$ ipython --no-banner

In [1]: import numpy as np

In [2]: np.set_printoptions(precision=3, suppress=True, linewidth=200, sign=" ")

In [3]: E = np.array([[-3.95, -2.0, 1.0], [3.0, -4.95, -1.0], [-4.0, -2.0, 1.05]])

In [4]: x0 = np.array([-4, 3, 1])

In [5]: h1 = np.maximum(E @ x0, 0)

In [6]: print(np.maximum(E @ (3 * x0), 0))
[ 32.4    0.    33.15]

In [7]: print(E * (h1 > 1e-9)[:, None])
[[-3.95 -2.    1.  ]
 [ 0.   -0.   -0.  ]
 [-4.   -2.    1.05]]

In [8]: print(E.T @ h1)
[-86.86  -43.7    22.403]

In [9]: print(np.flatnonzero(h1 > 1e-9))
[ 0  2]

In [10]: U, sig, Vt = np.linalg.svd(E)

In [11]: print(sig)
[ 6.612  5.699  0.025]

In [12]: out = U[:, :2] @ np.diag(sig[:2]) @ Vt[:2]

In [13]: print(np.round(np.abs(E - out).max(), 3))
0.017

In [14]: print(np.round(np.linalg.norm(E - out, 2), 3), round(float(sig[2]), 3))
0.025 0.025

In [15]: print(round(float(np.einsum("ij,ji->", E, E)), 3))
25.208

In [16]: print(round(np.linalg.eigvals(E).sum().real, 3))
-7.85

In [17]: print(np.round(np.linalg.det(E[::-1]), 3))
-0.93

In [18]: print(round(np.linalg.det(2 * E), 3), round(float(np.linalg.det(E)), 3))
7.441 0.93

In [19]: print(round(float(np.abs(np.linalg.eigvals(E)).max()), 3))
4.313

In [20]: print(E @ E)
[[  5.603  15.8    -0.9  ]
 [-22.7    20.503   6.9  ]
 [  5.6    15.8    -0.897]]

In [21]: print(np.sort(np.abs(np.linalg.eigvals(E))))
[ 0.05   4.313  4.313]

In [22]: F = np.loadtxt("run18.csv", delimiter=",")

In [23]: print(F)
[[-0.485  0.149  0.862]
 [-0.485 -0.866 -0.123]
 [ 0.728 -0.478  0.492]]

In [24]: out = np.linalg.inv(F)

In [25]: print(round(np.linalg.det(F) * np.linalg.det(out), 3))
1.0

In [26]: print(round(float(np.linalg.cond(F)), 3))
1.0

In [27]: print(np.allclose(out, F.T))
True

In [28]: out = np.array([[-5, 3, 4], [4, 3, 2]])

In [29]: cent = np.kron(out, F)

In [30]: print(cent.shape)
(6, 9)

In [31]: print(np.round(F @ F.T, 3) + 0)
[[ 1.  0.  0.]
 [ 0.  1.  0.]
 [ 0.  0.  1.]]

In [32]: print(np.round(F[:, 1] @ F[:, 0], 3))
-0.0

In [33]: arr = np.load("sample9.npy")

In [34]: print(arr)
[[ 0  3  0  0  0  0  0  0]
 [ 0  0  0  0  0  0 -3  0]
 [ 0  1  3  0  3  0  2  0]
 [ 0  0  0  0  0  0  0  0]
 [ 0  0  0  0  0  0  0  0]
 [ 3  0 -1  0  0  0  0  0]]

In [35]: print(np.argsort(-np.linalg.norm(arr, axis=0).round(6), kind="stable")[:3])
[ 6  1  2]

In [36]: m1 = np.load("arr.npy")

In [37]: print(m1)
[[ 0  2  0  0]
 [ 0  0  2  0]
 [ 1  0  0  0]
 [ 0  0  0  1]]

In [38]: f = np.array([3, -2, -3])

In [39]: print(np.cross(m1[1, :3], m1[0, :3]))
[-4  0  0]

In [40]: print(np.polyval(f, m1[1]))
[-3 -3  5 -3]

In [41]: x0 = np.array([1, 2, -2, -1])

In [42]: target = m1 @ x0

In [43]: print(target)
[ 4 -4  1 -1]

In [44]: print(np.linalg.solve(m1, 3 * target))
[ 3.  6. -6. -3.]

In [45]: print(np.linalg.solve(m1, m1[:, 3]))
[ 0.  0.  0.  1.]
